% python3 -q
>>> import numpy as np
>>> np.set_printoptions(precision=2, suppress=True, linewidth=100)
>>> F = np.load("a.npy")
>>> F
array([[-1,  0,  1],
       [ 2,  3,  4],
       [ 5,  6,  7],
       [ 8,  9, 10],
       [11, 12, 13],
       [14, 15, 16],
       [17, 18, 19],
       [20, 21, 22]])
>>> np.round(F @ np.linalg.pinv(F) @ F, 2) + 0
array([[-1.,  0.,  1.],
       [ 2.,  3.,  4.],
       [ 5.,  6.,  7.],
       [ 8.,  9., 10.],
       [11., 12., 13.],
       [14., 15., 16.],
       [17., 18., 19.],
       [20., 21., 22.]])
>>> np.abs(np.diag(np.linalg.qr(F)[1])) > 1e-9
array([ True,  True, False])
>>> np.unique(F.round(6), axis=0).shape
(8, 3)
>>> round(np.trace(np.linalg.pinv(F) @ F), 2)
np.float64(2.0)
>>> np.argsort(-np.linalg.norm(F, axis=0).round(6), kind="stable")[:3]
array([2, 1, 0])
>>> np.linalg.cond(F) > 100
np.True_
>>> np.linalg.matrix_rank(F, rtol=0.1)
np.int64(1)
>>> x = np.array([0, 2, 4])
>>> F @ x
array([  4,  22,  40,  58,  76,  94, 112, 130])
>>> np.sign((F @ x).round(6))
array([1, 1, 1, 1, 1, 1, 1, 1])
>>> F @ np.eye(3)[0]
array([-1.,  2.,  5.,  8., 11., 14., 17., 20.])
>>> M = np.loadtxt("x.csv", delimiter=",")
>>> M
array([[  0.,  -8.,   2.,   9.,  -9.,  -4.,   1.],
       [ -6.,  -5.,   8.,   6., -10.,  -9.,  -4.],
       [  0.,  -6.,  12.,   1., -10.,  -6.,   1.],
       [  1., -12.,   7.,  -7.,  -4., -11.,  10.],
       [  1., -10.,  -2., -11.,  -6.,  -3.,  15.],
       [  8.,  -1.,   6., -17.,  -2.,   4.,  10.],
       [ 15.,   1.,   9.,  -8.,  -8.,   3.,  15.],
       [ 19.,   1.,   9.,  -4., -13.,  -5.,  22.],
       [ 13.,  -5.,   2.,   3.,  -5., -13.,  26.],
       [ 22.,  -5.,  -6.,   4., -12., -18.,  29.],
       [ 19., -14.,  -6.,   8., -19., -11.,  30.],
       [ 23., -16.,  -9.,   1., -11.,  -3.,  28.],
       [ 16., -21., -15.,  10., -18.,  -1.,  37.],
       [ 15., -18., -11.,  13., -20.,   8.,  33.],
       [ 15., -22., -11.,  14., -25.,  12.,  30.],
       [ 10., -21.,  -8.,   5., -25.,   4.,  21.],
       [ 10., -18., -15.,  14., -19.,  13.,  20.],
       [ 13.,  -9., -24.,   9., -24.,  14.,  26.],
       [ 13., -10., -17.,  16., -20.,   5.,  35.],
       [ 12.,  -5., -14.,  17., -26.,  -3.,  38.],
       [  6.,  -5.,  -9.,  26., -29.,  -2.,  43.],
       [ 12., -13., -17.,  20., -33.,  -4.,  40.],
       [ 21., -13., -25.,  17., -40.,  -3.,  42.],
       [ 30.,  -7., -30.,  20., -42.,  -7.,  45.],
       [ 24.,  -8., -32.,  29., -45.,  -9.,  45.],
       [ 29., -16., -38.,  24., -46.,  -3.,  46.],
       [ 25., -24., -46.,  27., -44.,  -7.,  43.],
       [ 30., -15., -53.,  26., -47.,  -8.,  49.],
       [ 35.,  -9., -49.,  27., -48.,  -9.,  43.],
       [ 32.,  -9., -54.,  29., -49., -17.,  46.],
       [ 38.,  -3., -52.,  30., -54., -17.,  48.]])
>>> dist = np.linalg.norm(M[:, None] - M[None], axis=-1)
>>> np.flatnonzero(dist[14] < dist.mean() / 2)
array([12, 13, 14, 15, 16, 17, 18])
>>> dist.shape
(31, 31)
>>> dist.mean(axis=1).argmax()
np.int64(30)
>>> (dist + 1e9 * np.eye(31)).round(6).argmin(axis=1)
array([ 1,  2,  1,  4,  3,  6,  7,  6,  9, 10,  9, 10, 13, 14, 13, 16, 14, 16, 13, 21, 19, 19, 23,
       24, 23, 26, 25, 28, 29, 30, 29])
>>> dist[:5, :5]
array([[ 0.  , 11.87, 13.15, 21.28, 25.04],
       [11.87,  0.  , 10.58, 22.45, 29.6 ],
       [13.15, 10.58,  0.  , 16.37, 24.04],
       [21.28, 22.45, 16.37,  0.  , 13.93],
       [25.04, 29.6 , 24.04, 13.93,  0.  ]])
>>> Ac = M - M.mean(axis=0)
>>> V = np.linalg.svd(Ac)[2][:1]
>>> Y = Ac - Ac @ V.T @ V
>>> round(float(np.linalg.norm(Y) / np.linalg.norm(Ac)), 2)
0.44
>>> Y.std(axis=0)
array([5.72, 6.39, 4.6 , 5.5 , 3.82, 7.97, 6.11])
>>> np.round(np.diag(V.T @ V), 2) + 0
array([0.09, 0.  , 0.36, 0.13, 0.23, 0.  , 0.18])
>>> theta = np.radians(15)
>>> r_ = np.eye(7)
>>> r_[0, 0] = r_[4, 4] = np.cos(theta)
>>> r_[0, 4], r_[4, 0] = -np.sin(theta), np.sin(theta)
>>> r_
array([[ 0.97,  0.  ,  0.  ,  0.  , -0.26,  0.  ,  0.  ],
       [ 0.  ,  1.  ,  0.  ,  0.  ,  0.  ,  0.  ,  0.  ],
       [ 0.  ,  0.  ,  1.  ,  0.  ,  0.  ,  0.  ,  0.  ],
       [ 0.  ,  0.  ,  0.  ,  1.  ,  0.  ,  0.  ,  0.  ],
       [ 0.26,  0.  ,  0.  ,  0.  ,  0.97,  0.  ,  0.  ],
       [ 0.  ,  0.  ,  0.  ,  0.  ,  0.  ,  1.  ,  0.  ],
       [ 0.  ,  0.  ,  0.  ,  0.  ,  0.  ,  0.  ,  1.  ]])
>>> Y = M @ r_.T
>>> np.allclose(M @ M.T, Y @ Y.T)
True
>>> np.abs(Y - M).max(axis=0)
array([12.68,  0.  ,  0.  ,  0.  , 11.68,  0.  ,  0.  ])
>>> Ac = M - M.mean(axis=0)
>>> left, sig, Vh = np.linalg.svd(Ac, full_matrices=False)
>>> np.linalg.matrix_rank(Ac)
np.int64(7)
>>> np.searchsorted(np.cumsum(sig ** 2) / (sig ** 2).sum(), 0.9) + 1
np.int64(3)
>>> (np.sign(left[:, 0]) == np.sign(left[0, 0])).astype(int)
array([1, 1, 1, 1, 1, 1, 1, 1, 1, 1, 1, 1, 1, 1, 1, 1, 1, 0, 0, 0, 0, 0, 0, 0, 0, 0, 0, 0, 0, 0, 0])
>>> np.round(Ac.mean(axis=0), 2) + 0
array([0., 0., 0., 0., 0., 0., 0.])
>>> sig
array([176.89,  50.75,  42.63,  37.47,  29.91,  20.98,  17.8 ])
>>> mat = np.load("data.npy")
>>> mat
array([[0, 5, 3, 1],
       [0, 0, 0, 3],
       [0, 0, 0, 0],
       [0, 0, 0, 0]])
>>> rng = np.random.default_rng(67)
>>> z = rng.permutation(4)
>>> z
array([2, 3, 1, 0])
>>> Y = mat[z][:, z]
>>> round(np.linalg.det(Y), 2), round(np.linalg.det(mat[z]), 2)
(np.float64(0.0), np.float64(0.0))
>>> np.trace(Y)
np.int64(0)
>>> T = np.stack([mat, -3 * mat, mat[::-1]])
>>> T.shape
(3, 4, 4)
>>> np.linalg.norm(T, axis=(1, 2))
array([ 6.63, 19.9 ,  6.63])
>>> (T @ mat.T).shape
(3, 4, 4)
>>> np.einsum("bij,cij->bc", T, T)
array([[  44, -132,    0],
       [-132,  396,    0],
       [   0,    0,   44]])
>>> np.linalg.matrix_rank(T)
array([2, 2, 2])
>>> np.linalg.matrix_rank(T.reshape(3, -1))
np.int64(2)
>>> np.linalg.matrix_rank(mat, rtol=0.1)
np.int64(2)
>>> round(np.linalg.norm(mat, 2) / np.linalg.norm(mat), 2)
np.float64(0.9)
>>> basis = 5 * np.array([[-0.1, 0.0, 0.3], [0.8, -1.0, -1.8]])
>>> z = rng.integers(0, 2, 28)
>>> data = basis[z] + rng.normal(size=(28, 3))
>>> data
array([[  1.29,  -0.03,   2.26],
       [ -1.  ,  -1.76,   1.82],
       [  4.9 ,  -5.24,  -8.32],
       [  3.18,  -4.34,  -8.2 ],
       [ -1.34,  -0.53,   1.23],
       [  2.21,  -4.77,  -9.39],
       [  3.75,  -5.3 , -10.88],
       [  3.08,  -6.1 ,  -8.05],
       [ -0.64,  -0.93,   1.91],
       [  3.03,  -5.23,  -9.46],
       [ -2.03,  -1.77,   0.99],
       [ -0.51,   0.69,   0.4 ],
       [ -0.99,  -0.01,   1.21],
       [ -1.23,   0.99,   1.88],
       [  0.87,   0.94,   2.45],
       [ -0.13,  -1.74,   2.17],
       [  4.86,  -4.92,  -9.08],
       [  3.26,  -5.75,  -7.79],
       [ -1.24,  -2.08,   1.32],
       [ -1.21,  -0.96,   1.94],
       [ -3.05,   0.23,   1.05],
       [  3.19,  -5.73,  -9.25],
       [  5.98,  -4.92,  -8.92],
       [  4.98,  -4.78,  -8.7 ],
       [  3.13,  -5.96,  -9.09],
       [  3.47,  -5.2 , -10.11],
       [  5.36,  -4.74,  -9.83],
       [ -0.85,   0.38,   1.54]])
>>> round(float(np.linalg.eigvals(mat).sum().real), 2)
0.0
>>> np.round(np.linalg.det(mat.T), 2)
np.float64(0.0)
>>> np.einsum("ii->", mat)
np.int64(0)
>>> np.einsum("ij,ji->", mat, mat)
np.int64(0)
>>> dist = np.linalg.norm(data[:, None] - data[None], axis=-1)
>>> (dist + 1e9 * np.eye(28)).round(6).argmin(axis=1)
array([14, 18, 23, 17, 12,  9, 25, 17, 19, 21, 18, 12, 27, 27,  0,  1, 23,  7,  1,  8,  4, 24, 23,
       16, 21,  9, 16, 12])
>>> np.flatnonzero(dist[0] < dist.mean() / 2)
array([ 0,  1,  4,  8, 11, 12, 13, 14, 15, 18, 19, 27])
>>> np.linalg.matrix_rank(dist ** 2)
np.int64(5)
>>> dist.mean(axis=1).argmax()
np.int64(6)
>>> W0 = np.array([[-3.0, 1.0, 0.0, 0.0, 0.0, 0.0],
...     [0.0, -3.0, 1.0, 0.0, 0.0, 0.0],
...     [0.0, 0.0, -3.0, 1.0, 0.0, 0.0],
...     [0.0, 0.0, 0.0, -3.0, 1.0, 0.0],
...     [0.0, 0.0, 0.0, 0.0, -3.0, 1.0],
...     [0.0, 0.0, 0.0, 0.0, 0.0, -3.0]])
>>> # triangular, det is the product of the diagonal
>>> W0 @ W0
array([[ 9., -6.,  1.,  0.,  0.,  0.],
       [ 0.,  9., -6.,  1.,  0.,  0.],
       [ 0.,  0.,  9., -6.,  1.,  0.],
       [ 0.,  0.,  0.,  9., -6.,  1.],
       [ 0.,  0.,  0.,  0.,  9., -6.],
       [ 0.,  0.,  0.,  0.,  0.,  9.]])
>>> np.sort(np.linalg.eigvals(W0))
array([-3., -3., -3., -3., -3., -3.])
>>> [int(np.linalg.matrix_rank(np.linalg.matrix_power(W0, p))) for p in range(1, 7)]
[6, 6, 6, 6, 6, 6]
>>> np.prod(np.diag(W0)), round(np.linalg.det(W0), 2)
(np.float64(729.0), np.float64(729.0))
>>> q, V = np.linalg.qr(W0[:, :3])[0], np.linalg.qr(W0[:, 3:])[0]
>>> sig = np.linalg.svd(q.T @ V, compute_uv=False)
>>> round(float(np.linalg.norm(q @ q.T - V @ V.T, 2)), 2)
1.0
>>> f = np.array([1, 4, 3, 4, 3, 5])
>>> Y = W0 + np.outer(f, np.eye(6)[4])
>>> np.round(np.linalg.det(Y) / np.linalg.det(W0), 2), round(1 + np.linalg.solve(W0, f)[4], 2)
(np.float64(-0.56), np.float64(-0.56))
